$ ipython --no-banner

In [1]: import numpy as np

In [2]: np.set_printoptions(precision=2, suppress=True, linewidth=160, sign=" ")

In [3]: other = np.array([[1, -6], [-5, 1]])

In [4]: m1 = np.kron(np.eye(2, dtype=int), other)

In [5]: m1
Out[5]: 
array([[ 1, -6,  0,  0],
       [-5,  1,  0,  0],
       [ 0,  0,  1, -6],
       [ 0,  0, -5,  1]])

In [6]: # splits into 2 blocks

In [7]: other = m1[0, 0] * m1[1:] - np.outer(m1[1:, 0], m1[0])

In [8]: other
Out[8]: 
array([[  0, -29,   0,   0],
       [  0,   0,   1,  -6],
       [  0,   0,  -5,   1]])

In [9]: m1[:, 0] / m1[0, 0]
Out[9]: array([ 1., -5.,  0.,  0.])

In [10]: x = np.array([-8, -7, 8, -1])

In [11]: h = np.maximum(m1 @ x, 0)

In [12]: m1.T @ h
Out[12]: array([-131, -171,   14,  -84])

In [13]: h
Out[13]: array([ 34,  33,  14,   0])

In [14]: th = np.radians(180)

In [15]: Rm = np.eye(4)

In [16]: Rm[0, 0] = Rm[2, 2] = np.cos(th)

In [17]: Rm[0, 2], Rm[2, 0] = -np.sin(th), np.sin(th)

In [18]: Rm.round(2) + 0
Out[18]: 
array([[-1.,  0.,  0.,  0.],
       [ 0.,  1.,  0.,  0.],
       [ 0.,  0., -1.,  0.],
       [ 0.,  0.,  0.,  1.]])

In [19]: other = m1 @ Rm.T

In [20]: np.abs(other - m1).max(axis=0)
Out[20]: array([ 10.,   0.,  10.,   0.])

In [21]: np.linalg.svd(m1, compute_uv=False), np.linalg.svd(other, compute_uv=False)
Out[21]: (array([ 6.62,  6.62,  4.38,  4.38]), array([ 6.62,  6.62,  4.38,  4.38]))

In [22]: A = np.diag(np.array([1, 0, 1, 2, 1, 2, 0])) + 4 * np.eye(7, k=1) + 4 * np.eye(7, k=-1)

In [23]: A
Out[23]: 
array([[ 1.,  4.,  0.,  0.,  0.,  0.,  0.],
       [ 4.,  0.,  4.,  0.,  0.,  0.,  0.],
       [ 0.,  4.,  1.,  4.,  0.,  0.,  0.],
       [ 0.,  0.,  4.,  2.,  4.,  0.,  0.],
       [ 0.,  0.,  0.,  4.,  1.,  4.,  0.],
       [ 0.,  0.,  0.,  0.,  4.,  2.,  4.],
       [ 0.,  0.,  0.,  0.,  0.,  4.,  0.]])

In [24]: # symmetric

In [25]: [round(float(np.linalg.det(A[:i, :i])), 2) + 0 for i in range(1, 8)]
Out[25]: [1.0, -16.0, -32.0, 192.0, 704.0, -1664.0, -11264.0]

In [26]: try:
    ...:     np.linalg.cholesky(A)
    ...: except np.linalg.LinAlgError as e:
    ...:     print(e)
    ...: 
Matrix is not positive definite

In [27]: round(np.linalg.eigvalsh(A).min(), 2)
Out[27]: np.float64(-6.29)
